% ipython --no-banner

In [1]: import numpy as np

In [2]: import numpy.linalg as la

In [3]: np.set_printoptions(precision=2, suppress=True, linewidth=160)

In [4]: X = np.load("arr.npy")

In [5]: X
Out[5]: 
array([[  2,  -2,   0,   1],
       [  0,  -3,  -2,   1],
       [ -1,  -1,  -1,   3],
       [ -2,  -1,   1,   4],
       [  0,  -2,   0,   3],
       [  0,  -1,   2,   5],
       [  0,   1,   0,   3],
       [  2,   2,  -1,   2],
       [  1,   4,  -3,   3],
       [ -1,   4,  -5,   5],
       [  1,   4,  -7,   4],
       [ -1,   3,  -7,   3],
       [  1,   4,  -5,   1],
       [ -1,   3,  -6,  -1],
       [  0,   1,  -6,   0],
       [  2,   3,  -6,  -2],
       [  2,   5,  -4,  -2],
       [  0,   5,  -6,  -2],
       [  0,   7,  -8,  -4],
       [  0,   7, -10,  -5],
       [  2,   5,  -8,  -6],
       [  1,   4, -10,  -7],
       [  0,   6,  -8,  -6],
       [  2,   5,  -8,  -7],
       [  3,   4,  -8,  -7],
       [  5,   2,  -6,  -5],
       [  6,   1,  -7,  -6]])

In [6]: dist = la.norm(X[:, None] - X[None], axis=-1)

In [7]: np.unravel_index(dist.round(6).argmax(), dist.shape)
Out[7]: (np.int64(5), np.int64(21))

In [8]: np.flatnonzero(dist[23] < dist.mean() / 2)
Out[8]: array([20, 21, 22, 23, 24])

In [9]: print(dist[23].round(6).argsort(kind="stable")[:4])
[23 20 24 21]

In [10]: Q, r_ = la.qr(X)

In [11]: np.allclose(r_.T @ r_, X.T @ X)
Out[11]: True

In [12]: print(np.round(Q @ r_, 2) + 0)
[[  2.  -2.   0.   1.]
 [  0.  -3.  -2.   1.]
 [ -1.  -1.  -1.   3.]
 [ -2.  -1.   1.   4.]
 [  0.  -2.   0.   3.]
 [  0.  -1.   2.   5.]
 [  0.   1.   0.   3.]
 [  2.   2.  -1.   2.]
 [  1.   4.  -3.   3.]
 [ -1.   4.  -5.   5.]
 [  1.   4.  -7.   4.]
 [ -1.   3.  -7.   3.]
 [  1.   4.  -5.   1.]
 [ -1.   3.  -6.  -1.]
 [  0.   1.  -6.   0.]
 [  2.   3.  -6.  -2.]
 [  2.   5.  -4.  -2.]
 [  0.   5.  -6.  -2.]
 [  0.   7.  -8.  -4.]
 [  0.   7. -10.  -5.]
 [  2.   5.  -8.  -6.]
 [  1.   4. -10.  -7.]
 [  0.   6.  -8.  -6.]
 [  2.   5.  -8.  -7.]
 [  3.   4.  -8.  -7.]
 [  5.   2.  -6.  -5.]
 [  6.   1.  -7.  -6.]]

In [13]: arr = np.loadtxt("a.csv", delimiter=",")

In [14]: arr
Out[14]: 
array([[ 2.,  1., -1.,  1.],
       [-1., -1., -1.,  1.],
       [ 1.,  1.,  1., -1.],
       [-2.,  2., -2., -2.],
       [-1.,  1.,  0.,  2.],
       [ 4.,  3.,  1., -1.]])

In [15]: x = np.array([2, -1, 1, -2])

In [16]: target = arr @ x

In [17]: print(np.round(la.pinv(arr) @ arr, 2) + 0)
[[1. 0. 0. 0.]
 [0. 1. 0. 0.]
 [0. 0. 1. 0.]
 [0. 0. 0. 1.]]

In [18]: print(target)
[ 0. -4.  4. -4. -7.  8.]

In [19]: la.lstsq(arr, target)[0]
Out[19]: array([ 2., -1.,  1., -2.])

In [20]: la.solve(arr.T @ arr, arr.T @ target)
Out[20]: array([ 2., -1.,  1., -2.])

In [21]: rng = np.random.default_rng(5179)

In [22]: target = target + 0.1 * rng.normal(size=6)

In [23]: print(target)
[-0.1  -3.68  4.02 -4.19 -7.07  7.99]

In [24]: c, *_ = la.lstsq(arr, target)

In [25]: print(c.round())
[ 2. -1.  1. -2.]

In [26]: np.round(arr.T @ (target - arr @ c), 2) + 0
Out[26]: array([0., 0., 0., 0.])

In [27]: round(float(la.norm(target - arr @ c)), 2)
Out[27]: 0.31

In [28]: [round(float(la.norm(la.solve(arr.T @ arr + lam * np.eye(4), arr.T @ target))), 2) for lam in (0, 1, 10, 100)]
Out[28]: [3.19, 2.88, 1.77, 0.5]

In [29]: M2 = np.c_[arr[:, :2] @ np.array([[1, 3], [3, 0]]), np.array([-1, -2, 1, 2, 2, 2])]

In [30]: M2
Out[30]: 
array([[ 5.,  6., -1.],
       [-4., -3., -2.],
       [ 4.,  3.,  1.],
       [ 4., -6.,  2.],
       [ 2., -3.,  2.],
       [13., 12.,  2.]])

In [31]: la.matrix_rank(M2)
Out[31]: np.int64(3)

In [32]: la.norm(la.qr(arr)[0].T @ M2, axis=0) ** 2 / ((M2 ** 2).sum(axis=0) + 1e-12)
Out[32]: array([1.  , 1.  , 0.97])

In [33]: proj = M2 @ la.solve(M2.T @ M2, M2.T)

In [34]: print(round(float(np.trace(proj)), 2))
3.0

In [35]: print(np.round(la.eigvalsh(proj), 2) + 0)
[0. 0. 0. 1. 1. 1.]

In [36]: print(np.allclose(proj @ proj, proj))
True

In [37]: np.diag(proj)
Out[37]: array([0.58, 0.42, 0.08, 0.87, 0.29, 0.75])

In [38]: print(la.matrix_rank(np.eye(6) - proj))
3

In [39]: mat = np.load("out8.npy")

In [40]: mat
Out[40]: 
array([[-1.96,  1.86,  0.02,  0.98, -0.96],
       [-0.19,  0.1 , -0.09,  0.09,  0.04],
       [-2.67,  2.67, -0.1 ,  1.33, -1.28],
       [ 1.15, -1.11,  0.03, -0.56,  0.56],
       [-1.7 ,  1.53,  0.01,  0.77, -0.8 ],
       [ 1.15, -1.16,  0.09, -0.55,  0.62],
       [-4.8 ,  4.75, -0.03,  2.41, -2.36],
       [ 2.24, -2.2 ,  0.  , -1.08,  1.12],
       [-1.49,  1.43, -0.05,  0.73, -0.8 ],
       [ 1.34, -1.37, -0.07, -0.7 ,  0.71],
       [-0.8 ,  0.8 ,  0.  ,  0.33, -0.36],
       [-2.84,  2.93, -0.01,  1.52, -1.43],
       [-3.44,  3.51, -0.04,  1.63, -1.68],
       [ 1.78, -1.91,  0.03, -0.88,  0.91],
       [-0.83,  0.94,  0.04,  0.52, -0.43],
       [ 0.43, -0.47,  0.05, -0.13,  0.19],
       [ 1.9 , -1.86, -0.01, -1.02,  1.11],
       [-1.45,  1.42,  0.07,  0.76, -0.83]])

In [41]: Xc = (mat - mat.mean(axis=0)) / mat.std(axis=0)

In [42]: np.argwhere(np.abs(Xc) > 2)
Out[42]: 
array([[6, 0],
       [6, 1],
       [6, 3],
       [6, 4]])

In [43]: print(Xc.std(axis=0))
[1. 1. 1. 1. 1.]

In [44]: c = la.lstsq(np.delete(Xc, 0, axis=1), Xc[:, 0])[0]

In [45]: print(np.abs(c).argmax())
0

In [46]: Uu, sv, Vt = la.svd(mat)

In [47]: print(np.argmax(sv[:-1] / (sv[1:] + 1e-6)) + 1)
1

In [48]: sv
Out[48]: array([14.03,  0.3 ,  0.23,  0.18,  0.16])

In [49]: M2 = Uu[:, :1] @ np.diag(sv[:1]) @ Vt[:1]

In [50]: la.matrix_rank(M2)
Out[50]: np.int64(1)

In [51]: la.matrix_rank(mat, rtol=0.05)
Out[51]: np.int64(1)

In [52]: np.round(la.norm(mat - M2, 2), 2), np.round(sv[1], 2)
Out[52]: (np.float64(0.3), np.float64(0.3))

In [53]: round(la.norm(mat - M2) / la.norm(mat), 2)
Out[53]: np.float64(0.03)

In [54]: proj = mat @ la.solve(mat.T @ mat, mat.T)

In [55]: np.diag(proj)
Out[55]: array([0.19, 0.47, 0.27, 0.04, 0.39, 0.33, 0.36, 0.11, 0.22, 0.18, 0.13, 0.36, 0.43, 0.25, 0.31, 0.2 , 0.49, 0.25])

In [56]: np.round(la.eigvalsh(proj), 2) + 0
Out[56]: array([0., 0., 0., 0., 0., 0., 0., 0., 0., 0., 0., 0., 0., 1., 1., 1., 1., 1.])

In [57]: proj @ mat[:, 4]
Out[57]: array([-0.96,  0.04, -1.28,  0.56, -0.8 ,  0.62, -2.36,  1.12, -0.8 ,  0.71, -0.36, -1.43, -1.68,  0.91, -0.43,  0.19,  1.11, -0.83])

In [58]: C = mat[[12, 13]].astype(float)

In [59]: for _ in range(3):
    ...:     lab = la.norm(mat[:, None] - C, axis=-1).argmin(axis=1)
    ...:     C = np.array([mat[lab == j].mean(axis=0) for j in range(2)])
    ...: 

In [60]: lab
Out[60]: array([0, 1, 0, 1, 0, 1, 0, 1, 0, 1, 0, 0, 0, 1, 0, 1, 1, 0])

In [61]: C.round(2) + 0
Out[61]: 
array([[-2.2 ,  2.18, -0.01,  1.1 , -1.09],
       [ 1.22, -1.25,  0.  , -0.6 ,  0.66]])

In [62]: C[1] - C[0]
Out[62]: array([ 3.42, -3.43,  0.01, -1.7 ,  1.75])

In [63]: np.bincount(lab)
Out[63]: array([10,  8])

In [64]: M2 = np.array([[0, 0, 0, 0, 1, 2],
    ...:     [0, 1, 0, 0, 1, 1],
    ...:     [2, 2, 2, 0, 2, 2],
    ...:     [0, 0, 1, 1, 1, 0],
    ...:     [2, 0, 0, 1, 1, 2]])

In [65]: A = M2.T @ M2

In [66]: print(A)
[[ 8  4  4  2  6  8]
 [ 4  5  4  0  5  5]
 [ 4  4  5  1  5  4]
 [ 2  0  1  2  2  2]
 [ 6  5  5  2  8  9]
 [ 8  5  4  2  9 13]]

In [67]: Uu, sv, Vt = la.svd(A)

In [68]: evecs = Vt[:(sv > 1e-8).sum()]

In [69]: x = A[4] + 3 * A[5] + rng.integers(2) * np.eye(6)[5]

In [70]: x
Out[70]: array([30., 20., 17.,  8., 35., 48.])

In [71]: np.allclose(evecs.T @ evecs @ x, x)
Out[71]: True

In [72]: round(la.norm(x - evecs.T @ evecs @ x), 2)
Out[72]: np.float64(0.0)

In [73]: la.matrix_rank(np.vstack([A, x]))
Out[73]: np.int64(5)
